$ python3 -q
>>> import numpy as np
>>> np.set_printoptions(precision=1, suppress=True, linewidth=200, legacy="1.25")
>>> rd = lambda a: np.round(a, 1) + 0
>>> arr = np.loadtxt("data.csv", delimiter=",")
>>> arr
array([[  2.,  -4.,  -8.],
       [ -6.,  -5.,   7.],
       [-28., -29.,  27.]])
>>> rng = np.random.default_rng(52566)
>>> labels = rng.permutation(3)
>>> labels
array([2, 1, 0])
>>> M2 = arr[labels][:, labels]
>>> rd(np.linalg.det(M2)), rd(np.linalg.det(arr[labels]))
(0.0, 0.0)
>>> M2
array([[ 27., -29., -28.],
       [  7.,  -5.,  -6.],
       [ -8.,  -4.,   2.]])
>>> rd(np.sort(np.abs(np.linalg.eigvals(M2))))
array([ 0. ,  4.7, 28.7])
>>> M2.sum(axis=0)
array([ 26., -38., -32.])
>>> M2[3]
Traceback (most recent call last):
  File "<python-input-13>", line 1, in <module>
    M2[3]
    ~~^^^
IndexError: index 3 is out of bounds for axis 0 with size 3
>>> M2.shape
(3, 3)
>>> np.diff(M2, axis=0)
array([[-20.,  24.,  22.],
       [-15.,   1.,   8.]])
>>> M2 - M2[0]
array([[  0.,   0.,   0.],
       [-20.,  24.,  22.],
       [-35.,  25.,  30.]])
>>> np.count_nonzero(M2)
9
>>> rd(np.linalg.norm(arr, 2) / np.linalg.norm(arr))
1.0
>>> [round(float(x), 1) for x in np.linalg.svd(arr, compute_uv=False)[:3]]
[49.7, 8.7, 0.0]
>>> M2 = arr / np.linalg.norm(arr, axis=1, keepdims=True)
>>> C2 = M2 @ M2.T
>>> rd(C2)
array([[ 1. , -0.5, -0.4],
       [-0.5,  1. ,  1. ],
       [-0.4,  1. ,  1. ]])
>>> rd(np.linalg.norm(M2, axis=1))
array([1., 1., 1.])
>>> rd(np.degrees(np.arccos(np.clip(C2[0, 2], -1, 1))))
110.5
>>> (C2 - 2 * np.eye(3)).round(6).argmax(axis=1)
array([2, 2, 1])
>>> np.argwhere(np.triu(np.abs(C2) > 0.95, 1))
array([[1, 2]])
>>> (np.abs(C2) > 0.9).astype(int)
array([[1, 0, 0],
       [0, 1, 1],
       [0, 1, 1]])
>>> labels = rng.permutation(3)
>>> labels
array([0, 1, 2])
>>> M2 = C2[labels][:, labels]
>>> rd(np.linalg.det(M2)), rd(np.linalg.det(C2[labels]))
(0.0, 0.0)
>>> rd(M2)
array([[ 1. , -0.5, -0.4],
       [-0.5,  1. ,  1. ],
       [-0.4,  1. ,  1. ]])
>>> mat = np.loadtxt("dump.csv", delimiter=",")
>>> mat
array([[ 1.,  1.,  0.,  0.,  0.,  0.],
       [ 0.,  2.,  0.,  0.,  0.,  0.],
       [ 0., -2.,  0.,  0.,  0.,  0.],
       [ 0.,  0.,  1.,  1.,  0.,  0.],
       [ 0.,  0.,  0.,  2.,  0.,  0.],
       [ 0.,  0.,  0., -2.,  0.,  0.],
       [ 0.,  0.,  0.,  0.,  1.,  1.],
       [ 0.,  0.,  0.,  0.,  0.,  2.],
       [ 0.,  0.,  0.,  0.,  0., -2.]])
>>> labels = rng.permutation(6)
>>> M2 = mat[:, labels] * rng.choice([-1, 1], 6)
>>> M2
array([[ 1.,  0., -1., -0.,  0.,  0.],
       [ 2.,  0., -0., -0.,  0.,  0.],
       [-2.,  0., -0., -0.,  0.,  0.],
       [ 0.,  0., -0., -0.,  1.,  1.],
       [ 0.,  0., -0., -0.,  2.,  0.],
       [ 0.,  0., -0., -0., -2.,  0.],
       [ 0.,  1., -0., -1.,  0.,  0.],
       [ 0.,  0., -0., -2.,  0.,  0.],
       [ 0.,  0., -0.,  2.,  0.,  0.]])
>>> left, _, Vh = np.linalg.svd(mat.T @ M2)
>>> rd(left @ Vh)
array([[ 0.,  0., -1.,  0.,  0.,  0.],
       [ 1.,  0.,  0.,  0.,  0.,  0.],
       [ 0.,  0.,  0.,  0.,  0.,  1.],
       [ 0.,  0.,  0.,  0.,  1.,  0.],
       [ 0.,  1.,  0.,  0.,  0.,  0.],
       [ 0.,  0.,  0., -1.,  0.,  0.]])
